>>> import numpy as np
>>> from numpy import linalg as LA
>>> np.set_printoptions(precision=3, suppress=True, linewidth=200)
>>> def rnd(a):
...     return np.round(a, 3) + 0
... 
>>> A = np.load("out9.npy")
>>> A
array([[0, 0, 0, 0, 1, 0, 0, 0],
       [0, 0, 0, 0, 0, 0, 0, 0],
       [0, 0, 0, 0, 0, 0, 0, 0],
       [0, 0, 0, 0, 0, 0, 0, 1],
       [1, 0, 0, 0, 0, 0, 0, 0],
       [0, 0, 0, 0, 0, 0, 0, 0],
       [0, 0, 0, 0, 0, 0, 0, 1],
       [0, 0, 0, 1, 0, 0, 1, 0]])
>>> # symmetric
>>> left, sig, Vh = LA.svd(A)
>>> rnd(sig)
array([1.414, 1.414, 1.   , 1.   , 0.   , 0.   , 0.   , 0.   ])
>>> np.argmax(sig[:-1] / (sig[1:] + 1e-6)) + 1
np.int64(4)
>>> A2 = left[:, :4] @ np.diag(sig[:4]) @ Vh[:4]
>>> rnd(np.abs(A - A2).max())
np.float64(0.0)
>>> print(rnd(A2))
[[0. 0. 0. 0. 1. 0. 0. 0.]
 [0. 0. 0. 0. 0. 0. 0. 0.]
 [0. 0. 0. 0. 0. 0. 0. 0.]
 [0. 0. 0. 0. 0. 0. 0. 1.]
 [1. 0. 0. 0. 0. 0. 0. 0.]
 [0. 0. 0. 0. 0. 0. 0. 0.]
 [0. 0. 0. 0. 0. 0. 0. 1.]
 [0. 0. 0. 1. 0. 0. 1. 0.]]
>>> rnd(LA.norm(A - A2, 2)), sig[4]
(np.float64(0.0), np.float64(0.0))
>>> rng = np.random.default_rng(4)
>>> labels = rng.permutation(8)
>>> print(labels)
[1 2 0 7 4 5 3 6]
>>> A2 = A[labels][:, labels]
>>> rnd(LA.det(A2)), rnd(LA.det(A[labels]))
(np.float64(0.0), np.float64(0.0))
>>> rnd(np.sort(np.abs(LA.eigvals(A2))))
array([0.   , 0.   , 0.   , 0.   , 1.   , 1.   , 1.414, 1.414])
>>> np.allclose(A2, A)
False
>>> A2
array([[0, 0, 0, 0, 0, 0, 0, 0],
       [0, 0, 0, 0, 0, 0, 0, 0],
       [0, 0, 0, 0, 1, 0, 0, 0],
       [0, 0, 0, 0, 0, 0, 1, 1],
       [0, 0, 1, 0, 0, 0, 0, 0],
       [0, 0, 0, 0, 0, 0, 0, 0],
       [0, 0, 0, 1, 0, 0, 0, 0],
       [0, 0, 0, 1, 0, 0, 0, 0]])
